$ ipython --no-banner

In [1]: import numpy as np

In [2]: import numpy.linalg as la

In [3]: np.set_printoptions(precision=2, suppress=True, linewidth=100, legacy="1.25")

In [4]: E = np.array([[0, 0, 0, 0, 0],
   ...:     [0, 0, 0, 0, 2],
   ...:     [2, 0, 0, 0, 0],
   ...:     [0, 0, 1, 0, 0],
   ...:     [0, 1, 0, 0, 0]])

In [5]: print(round(float(la.norm(E, 2) / la.norm(E)), 2))
0.63

In [6]: print(la.matrix_rank(E, rtol=0.1))
4

In [7]: print(la.cond(E) > 100)
True

In [8]: rng = np.random.default_rng(8145)

In [9]: z = rng.permutation(5)

In [10]: print(z)
[0 3 4 1 2]

In [11]: other = E[z][:, z]

In [12]: print(np.trace(other))
0

In [13]: print(np.diag(other))
[0 0 0 0 0]

In [14]: print(np.round(la.det(other), 2), round(float(la.det(E[z])), 2))
0.0 0.0

In [15]: print(other)
[[0 0 0 0 0]
 [0 0 0 0 1]
 [0 0 0 1 0]
 [0 0 2 0 0]
 [2 0 0 0 0]]

In [16]: r = la.matrix_rank(E)

In [17]: print(r)
4

In [18]: null = la.svd(E)[2][r:].T

In [19]: print(la.matrix_rank(E.T @ E), la.matrix_rank(E @ E.T))
4 4

In [20]: print(np.allclose(E @ null, 0))
True

In [21]: print(null[:, 0] / null[np.abs(null[:, 0]).round(6).argmax(), 0])
[0. 0. 0. 1. 0.]

In [22]: print([int(la.matrix_rank(np.delete(E, i, axis=0))) for i in range(5)])
[4, 3, 3, 3, 3]

In [23]: w1 = np.array([[2, 1], [1, 1], [1, 1], [0, 1], [2, 1]])

In [24]: coef = np.array([1, 3])

In [25]: H = np.maximum(E @ w1 + coef, 0)

In [26]: print((H > 0).astype(int))
[[1 1]
 [1 1]
 [1 1]
 [1 1]
 [1 1]]

In [27]: print(la.matrix_rank(H))
2

In [28]: print(H)
[[1 3]
 [5 5]
 [5 5]
 [2 4]
 [2 4]]

In [29]: print((H > 0).mean(axis=0))
[1. 1.]

In [30]: C = np.array([[1, 0], [3, 1]])

In [31]: print(w1 @ C)
[[5 1]
 [4 1]
 [4 1]
 [3 1]
 [5 1]]

In [32]: print(H @ C)
[[10  3]
 [20  5]
 [20  5]
 [14  4]
 [14  4]]

In [33]: print((H @ C).round(6).argmax(axis=1))
[0 0 0 0 0]
